% ipython --no-banner

In [1]: import numpy as np

In [2]: np.set_printoptions(suppress=True, linewidth=200)

In [3]: M = np.load("layer18.npy")

In [4]: M
Out[4]: 
array([[  1.36, -11.49,  -8.25,  -5.5 , -13.92,   9.39,   0.08],
       [  3.58, -10.8 , -13.46,  13.35,   6.72,  -2.67,   3.57],
       [  5.18,  -8.53, -14.05,  -6.26,   0.23,   3.34,  -4.73],
       [ -0.49,  -1.69,   8.22,  -4.16,  -2.22,   9.57,  -0.02],
       [ -6.4 ,  -0.77,  -3.81,  -4.4 ,  -4.3 ,   0.9 ,  -1.39],
       [  4.18,  -7.97, -11.4 ,   0.1 ,  10.85,  10.57,   0.29],
       [ -5.51, -13.59,  -0.04,   7.03,  -6.  , -14.31,   6.13],
       [  3.66,   8.56,  -0.94,  -4.83,   0.6 , -12.46,  -1.73],
       [ -3.66,  -1.8 , -10.31,   4.56,  -8.69,  13.96,   0.78],
       [ 11.23,  -3.66,   5.2 , -13.4 ,   2.28,  -7.99,  -4.94],
       [ -1.28,  -6.01,  14.72,  -5.6 ,   2.03,  16.35,  -9.64],
       [ -4.38,  -2.59,  -7.89,   0.01,  13.06,  -8.92,   6.38],
       [ -0.52, -10.05,  12.57,   2.43,  -0.95,  16.21,  -8.97],
       [ -4.05,  -5.3 ,  -6.82,   3.58, -11.27,  29.26,  -6.96],
       [  1.53,  15.1 ,   0.95,  -6.89, -16.62,  15.91,  -0.95],
       [ -6.25,  -2.56,  -3.5 ,  -3.8 ,   8.05,  12.19,  -0.45],
       [  6.02,   9.67, -17.06, -15.08,   4.87,  -0.39,  -0.66],
       [  5.55,   1.33,  -5.97,  16.04,  -6.5 ,  -4.62,  -2.09],
       [-10.07,  -2.95,  -0.92,   5.09,   2.42,   5.35, -13.08],
       [ -1.31,   8.39,  -8.72, -12.15,   0.25,   1.58,  -1.5 ],
       [  6.42, -11.14,  -0.44,  12.22, -10.98, -12.54,  -1.09],
       [  2.62,   5.07, -16.07,   0.  ,   3.27, -16.49,   0.6 ],
       [  8.92,  16.56,  -2.29,  -3.54,  -4.38,  13.34,  -6.51],
       [ -3.67,  -7.04,   3.93,  12.67,  -4.38,   6.38,  -3.31],
       [  8.05,   3.42,  -1.44,   9.33,  -1.3 , -15.07,   2.65],
       [ -2.53, -14.92,  -0.01,   5.63,  -4.03,  -5.28,   1.13],
       [ 10.51,  -3.79,  -8.06,  -6.87,   1.85, -15.3 ,   6.73],
       [  0.7 ,   3.57,   4.78,  -2.1 , -12.76,   3.64,  -2.49],
       [  7.64,   2.52, -15.25,   1.17,  -8.17,  -9.11,   9.16]])

In [5]: out = np.c_[M[:, :5] @ np.array([[6, 0, 0, 7, 4],
   ...:     [2, 9, 2, 7, 5],
   ...:     [3, 3, 6, 1, 2],
   ...:     [9, 8, 2, 1, 2],
   ...:     [6, 7, 1, 0, 2]]), np.array([1, -3, 1, -2, 1, -2, -2, -2, 3, -3, 2, 1, -3, -2, 0, 0, 1, 3, 1, 3, 2, -2, 3, 0, -1, -3, -1, -1, 1])]

In [6]: out.round(2)
Out[6]: 
array([[-172.59, -269.6 ,  -97.4 ,  -84.66, -107.35,    1.  ],
       [ 119.97,   16.26,  -68.94,  -50.65,  -26.46,   -3.  ],
       [ -83.09, -167.39, -113.65,  -43.76,  -62.09,    1.  ],
       [ -32.42,  -39.37,   35.4 ,  -11.2 ,   -6.73,   -2.  ],
       [-116.77,  -83.66,  -37.5 ,  -58.4 ,  -54.47,    1.  ],
       [  40.94,  -29.18,  -73.29,  -37.83,  -24.03,   -2.  ],
       [ -33.09, -108.19,  -19.36, -126.71,  -88.01,   -2.  ],
       [  -3.61,   39.78,    2.42,   79.77,   47.1 ,   -2.  ],
       [ -67.59,  -71.48,  -65.03,  -43.97,  -52.52,    3.  ],
       [ -31.26, -108.58,   -0.64,   44.79,   14.78,   -3.  ],
       [ -13.76,  -40.52,   67.13,  -41.91,  -12.87,    2.  ],
       [  23.32,   44.52,  -39.44,  -56.67,  -20.11,    1.  ],
       [  30.66,  -39.95,   59.23,  -58.99,  -24.23,   -3.  ],
       [ -90.76, -118.41,  -55.63,  -68.69,  -71.72,   -2.  ],
       [-119.5 ,  -32.71,    5.5 ,  110.47,   36.5 ,    0.  ],
       [ -39.02,   -7.59,  -25.67,  -68.97,  -36.3 ,    0.  ],
       [-102.22,  -50.7 , -108.31,   77.69,   17.89,    1.  ],
       [ 123.41,   76.88,   -7.58,   58.23,   35.99,    3.  ],
       [  -8.75,   28.35,    1.18,  -86.97,  -41.85,    1.  ],
       [-125.09,  -46.1 ,  -59.59,   28.69,   -4.53,    3.  ],
       [  59.02,  -80.68,  -11.46,  -21.26,  -28.42,    2.  ],
       [  -2.73,   20.31,  -83.01,   37.76,   10.23,   -2.  ],
       [  21.63,   83.19,    7.92,  172.53,   98.06,    3.  ],
       [  63.44,   19.13,   30.46,  -58.37,  -25.44,    0.  ],
       [ 126.99,   92.  ,   15.56,   88.18,   62.48,   -1.  ],
       [ -18.56, -117.48,  -22.67, -116.53,  -81.54,   -3.  ],
       [ -19.43, -100.3 ,  -67.83,   32.11,   -3.07,   -1.  ],
       [ -69.78,  -59.65,   18.86,   32.57,    0.49,   -1.  ],
       [ -33.36,  -70.9 ,  -92.29,   57.04,   -1.34,    1.  ]])

In [7]: np.round(np.linalg.norm(np.linalg.qr(M)[0].T @ out, axis=0) ** 2 / ((out ** 2).sum(axis=0) + 1e-12), 2)
Out[7]: array([1.  , 1.  , 1.  , 1.  , 1.  , 0.23])

In [8]: np.linalg.matrix_rank(np.c_[M, out])
Out[8]: np.int64(8)

In [9]: np.round(np.linalg.lstsq(M, out[:, 0])[0], 2) + 0
Out[9]: array([6., 2., 3., 9., 6., 0., 0.])

In [10]: lab = out[:, 0] > np.median(out[:, 0])

In [11]: r0 = out[lab].mean(axis=0) - out[~lab].mean(axis=0)

In [12]: r0.round(2)
Out[12]: array([115.87,  97.02,  36.79,   1.58,  25.68,  -0.29])

In [13]: np.round((((out - out.mean(axis=0)) @ r0 > 0) == lab).mean(), 2)
Out[13]: np.float64(0.9)

In [14]: D = np.linalg.norm(M[:, None] - M[None], axis=-1)

In [15]: print(np.unravel_index(D.round(6).argmax(), D.shape))
(np.int64(13), np.int64(26))

In [16]: np.flatnonzero(D[0] < D.mean() / 2)
Out[16]: array([0])

In [17]: D[:5, :5].round(2)
Out[17]: 
array([[ 0.  , 31.17, 17.82, 22.57, 19.05],
       [31.17,  0.  , 23.23, 33.45, 27.7 ],
       [17.82, 23.23,  0.  , 25.42, 18.45],
       [22.57, 33.45, 25.42,  0.  , 16.18],
       [19.05, 27.7 , 18.45, 16.18,  0.  ]])

In [18]: out = np.array([[0, -2], [-1, 0]])

In [19]: cent = np.array([[0, 2, 0], [1, 0, 0], [0, 2, 0]])

In [20]: A = np.kron(out, cent)

In [21]: A
Out[21]: 
array([[ 0,  0,  0,  0, -4,  0],
       [ 0,  0,  0, -2,  0,  0],
       [ 0,  0,  0,  0, -4,  0],
       [ 0, -2,  0,  0,  0,  0],
       [-1,  0,  0,  0,  0,  0],
       [ 0, -2,  0,  0,  0,  0]])

In [22]: Uu, sigma, Vh = np.linalg.svd(A)

In [23]: sigma.round(2)
Out[23]: array([5.66, 2.83, 2.  , 1.  , 0.  , 0.  ])

In [24]: out = Uu[:, :4] @ np.diag(sigma[:4]) @ Vh[:4]

In [25]: np.linalg.matrix_rank(out)
Out[25]: np.int64(4)

In [26]: np.linalg.matrix_rank(A, rtol=0.05)
Out[26]: np.int64(4)

In [27]: round(float(np.abs(A - out).max()), 2)
Out[27]: 0.0

In [28]: print(round(np.linalg.norm(A - out) / np.linalg.norm(A), 2))
0.0
